$ python -q
>>> import numpy as np
>>> np.set_printoptions(precision=3, suppress=True, linewidth=120)
>>> A = np.load("layer4.npy")
>>> A
array([[ 2.586, -9.501,  1.745],
       [-2.063, -1.198, -9.711],
       [-1.628,  2.273,  9.601],
       [-4.507,  7.742, -4.444],
       [ 4.684,  4.896, -7.355],
       [-8.306, -5.173, -2.061],
       [-3.794,  8.668,  3.237],
       [-5.628, -7.103, -4.227],
       [ 5.188,  7.949,  3.146],
       [ 6.708, -2.689, -6.912],
       [ 1.796,  9.717, -1.533],
       [ 7.732,  5.468,  3.212],
       [-6.17 , -7.794, -1.085],
       [-9.802,  1.968,  0.203],
       [-2.496,  0.368,  9.677],
       [ 7.365, -6.764, -0.131],
       [ 8.603, -5.086,  0.347],
       [-2.226, -8.943,  3.882],
       [-8.752,  0.94 , -4.745],
       [-8.377, -5.306,  1.296],
       [-4.322,  2.389, -8.696],
       [-7.628,  2.689, -5.881],
       [-1.962,  3.72 , -9.072],
       [-9.967,  0.743, -0.335],
       [ 6.837, -5.055,  5.263],
       [ 0.286, -9.493, -3.13 ]])
>>> G = np.cov(A, rowvar=False)
>>> np.linalg.eigvalsh(G)[::-1]
array([39.286, 35.707, 25.523])
>>> G
array([[36.146, -0.69 ,  4.809],
       [-0.69 , 36.323, -2.242],
       [ 4.809, -2.242, 28.046]])
>>> theta = np.deg2rad(135)
>>> K = np.eye(4)
>>> K[np.ix_([2, 3], [2, 3])] = [[np.cos(theta), -np.sin(theta)], [np.sin(theta), np.cos(theta)]]
>>> K
array([[ 1.   ,  0.   ,  0.   ,  0.   ],
       [ 0.   ,  1.   ,  0.   ,  0.   ],
       [ 0.   ,  0.   , -0.707, -0.707],
       [ 0.   ,  0.   ,  0.707, -0.707]])
>>> # splits into 3 blocks
>>> np.round(np.einsum("ii->", K), 3)
np.float64(0.586)
>>> round(float(np.linalg.det(K.T)), 3)
1.0
>>> np.round(np.linalg.det(K[::-1]), 3)
np.float64(1.0)
>>> round(float(np.linalg.eigvals(K).sum().real), 3)
0.586
>>> np.kron(np.eye(2, dtype=int), K)
array([[ 1.   ,  0.   ,  0.   ,  0.   ,  0.   ,  0.   ,  0.   ,  0.   ],
       [ 0.   ,  1.   ,  0.   ,  0.   ,  0.   ,  0.   ,  0.   ,  0.   ],
       [ 0.   ,  0.   , -0.707, -0.707,  0.   ,  0.   , -0.   , -0.   ],
       [ 0.   ,  0.   ,  0.707, -0.707,  0.   ,  0.   ,  0.   , -0.   ],
       [ 0.   ,  0.   ,  0.   ,  0.   ,  1.   ,  0.   ,  0.   ,  0.   ],
       [ 0.   ,  0.   ,  0.   ,  0.   ,  0.   ,  1.   ,  0.   ,  0.   ],
       [ 0.   ,  0.   , -0.   , -0.   ,  0.   ,  0.   , -0.707, -0.707],
       [ 0.   ,  0.   ,  0.   , -0.   ,  0.   ,  0.   ,  0.707, -0.707]])
>>> round(float(np.linalg.det(K)), 3)
1.0
>>> (K != 0).astype(int)
array([[1, 0, 0, 0],
       [0, 1, 0, 0],
       [0, 0, 1, 1],
       [0, 0, 1, 1]])
>>> np.round(K @ K, 3) + 0
array([[ 1.,  0.,  0.,  0.],
       [ 0.,  1.,  0.,  0.],
       [ 0.,  0.,  0.,  1.],
       [ 0.,  0., -1.,  0.]])
>>> np.flatnonzero(np.linalg.matrix_power((K != 0) + (K.T != 0) + np.eye(4), 4)[3])
array([2, 3])
>>> np.sort(np.linalg.eigvals(K).real)
array([-0.707, -0.707,  1.   ,  1.   ])
>>> P = np.triu(np.array([[0, 3, 0, 2], [0, 3, 1, 1], [1, 0, 0, 3], [1, 2, 0, 2]]), 1) + np.eye(4)
>>> M2 = P @ K @ np.linalg.inv(P)
>>> P @ K - K @ P
array([[ 0.   ,  0.   ,  1.414, -3.414],
       [ 0.   ,  0.   , -1.   , -2.414],
       [ 0.   ,  0.   ,  2.121,  0.   ],
       [ 0.   ,  0.   ,  0.   , -2.121]])
>>> X = np.load("m.npy")
>>> X
array([[-1,  0,  1,  2],
       [ 3,  4,  5,  6],
       [ 7,  8,  9, 10],
       [11, 12, 13, 14]])
>>> # rows and columns are dependent
>>> round(float(np.trace(np.linalg.pinv(X) @ X)), 3)
2.0
>>> np.allclose(X[:-1].T @ np.linalg.lstsq(X[:-1].T, X[-1])[0], X[-1])
True
>>> np.round(X @ np.linalg.pinv(X) @ X, 3) + 0
array([[-1.,  0.,  1.,  2.],
       [ 3.,  4.,  5.,  6.],
       [ 7.,  8.,  9., 10.],
       [11., 12., 13., 14.]])
>>> X @ X
array([[ 30,  32,  34,  36],
       [110, 128, 146, 164],
       [190, 224, 258, 292],
       [270, 320, 370, 420]])
>>> np.trace(X)
np.int64(26)
>>> round(float(np.linalg.det(X)), 3)
0.0
>>> M2 = X[0, 0] * X[1:] - np.outer(X[1:, 0], X[0])
>>> M2
array([[  0,  -4,  -8, -12],
       [  0,  -8, -16, -24],
       [  0, -12, -24, -36]])
>>> X[:, 0] / X[0, 0]
array([  1.,  -3.,  -7., -11.])
>>> np.flatnonzero(~M2.round(6).any(axis=1))
array([], dtype=int64)
>>> np.linalg.matrix_rank(M2), np.linalg.matrix_rank(X)
(np.int64(1), np.int64(2))
>>> E = np.load("test0.npy")
>>> E
array([[-3.208, -0.995,  9.419],
       [-8.534,  3.96 , -3.391],
       [-8.314, -5.519, -0.652],
       [-7.204,  2.247,  6.561],
       [ 2.721, -7.469, -6.066],
       [ 4.978, -7.215,  4.812],
       [ 7.115,  2.146, -6.691],
       [ 8.624, -3.008,  4.072],
       [-6.601,  2.845, -6.953],
       [-0.842,  8.426,  5.319],
       [ 3.555,  9.344, -0.223]])
>>> np.round(np.poly(X), 3) + 0
array([  1., -26., -80.,   0.,   0.])
>>> round(np.linalg.det(2 * X), 3), np.round(np.linalg.det(X), 3)
(np.float64(0.0), np.float64(0.0))
>>> np.einsum("ij,ji->", X, X)
np.int64(836)
>>> round(np.linalg.det(X.T), 3)
np.float64(-0.0)
>>> G = np.cov(E, rowvar=False)
>>> np.argsort(-E.std(axis=0).round(6), kind="stable")
array([0, 2, 1])
>>> round(float(np.corrcoef(E[:, 0], E[:, 2])[0, 1]), 3)
-0.009
>>> np.linalg.eigvalsh(G)[::-1]
array([44.379, 33.82 , 30.704])
>>> G.shape
(3, 3)
>>> G
array([[41.284, -5.714, -0.319],
       [-5.714, 33.802, -0.021],
       [-0.319, -0.021, 33.817]])
>>> np.corrcoef(E.T)
array([[ 1.   , -0.153, -0.009],
       [-0.153,  1.   , -0.001],
       [-0.009, -0.001,  1.   ]])
>>> basis = E[[9, 10]].astype(float)
>>> for _ in range(6):
...     lab = np.linalg.norm(E[:, None] - basis, axis=-1).argmin(axis=1)
...     basis = np.array([E[lab == j].mean(axis=0) for j in range(2)])
... 
>>> lab
array([0, 0, 0, 0, 1, 1, 1, 1, 0, 0, 1])
>>> np.bincount(lab)
array([6, 5])
>>> mat = np.load("data.npy")
>>> mat
array([[-0.8  , -0.4  , -0.7  , -0.4  ],
       [-0.81 , -0.335, -0.754, -0.443],
       [ 1.2  ,  0.1  ,  1.3  , -2.   ]])
>>> M2 = np.array([[1, -2, -1], [2, -2, -1]])
>>> basis = np.kron(M2, mat)
>>> basis.shape
(6, 12)
>>> np.linalg.cond(mat) > 100
np.False_
>>> np.linalg.matrix_rank(mat, rtol=0.1)
np.int64(2)
>>> P = E @ np.linalg.solve(E.T @ E, E.T)
>>> P @ E[:, 1]
array([-0.995,  3.96 , -5.519,  2.247, -7.469, -7.215,  2.146, -3.008,  2.845,  8.426,  9.344])
>>> np.linalg.matrix_rank(np.eye(11) - P)
np.int64(8)
>>> np.trace(P)
np.float64(3.0)
>>> np.allclose(P @ P, P)
True
>>> arr = np.loadtxt("out8.csv", delimiter=",")
>>> arr
array([[-0.429,  0.286, -0.857],
       [ 0.286,  0.943,  0.171],
       [-0.857,  0.171,  0.486]])
>>> # symmetric
>>> vec = np.array([-4, -5, 1])
>>> rhs = arr @ vec
>>> b, lr = np.zeros(3), 1 / np.linalg.norm(arr, 2) ** 2
>>> for i in range(200):
...     b -= lr * arr.T @ (arr @ b - rhs)
...     if i % 50 == 0: print(i, round(np.linalg.norm(arr @ b - rhs), 3))
... 
0 0.0
50 0.0
100 0.0
150 0.0
>>> round(np.linalg.cond(arr), 3)
np.float64(1.0)
>>> vals, evecs = np.linalg.eigh(arr)
>>> np.round(evecs.T @ evecs, 3) + 0
array([[1., 0., 0.],
       [0., 1., 0.],
       [0., 0., 1.]])
>>> round(vals.sum(), 3), np.trace(arr)
(np.float64(1.0), np.float64(1.0))
>>> evecs @ np.diag(vals) @ evecs.T
array([[-0.429,  0.286, -0.857],
       [ 0.286,  0.943,  0.171],
       [-0.857,  0.171,  0.486]])
>>> vals
array([-1.,  1.,  1.])
>>> vec = np.array([1, 3, 1])
>>> (arr @ vec).argmax()
np.int64(1)
>>> (arr * vec).sum(axis=1)
array([-0.429,  3.286,  0.143])
>>> np.linalg.norm(arr @ vec) <= np.linalg.norm(arr, 2) * np.linalg.norm(vec) + 1e-9
np.True_
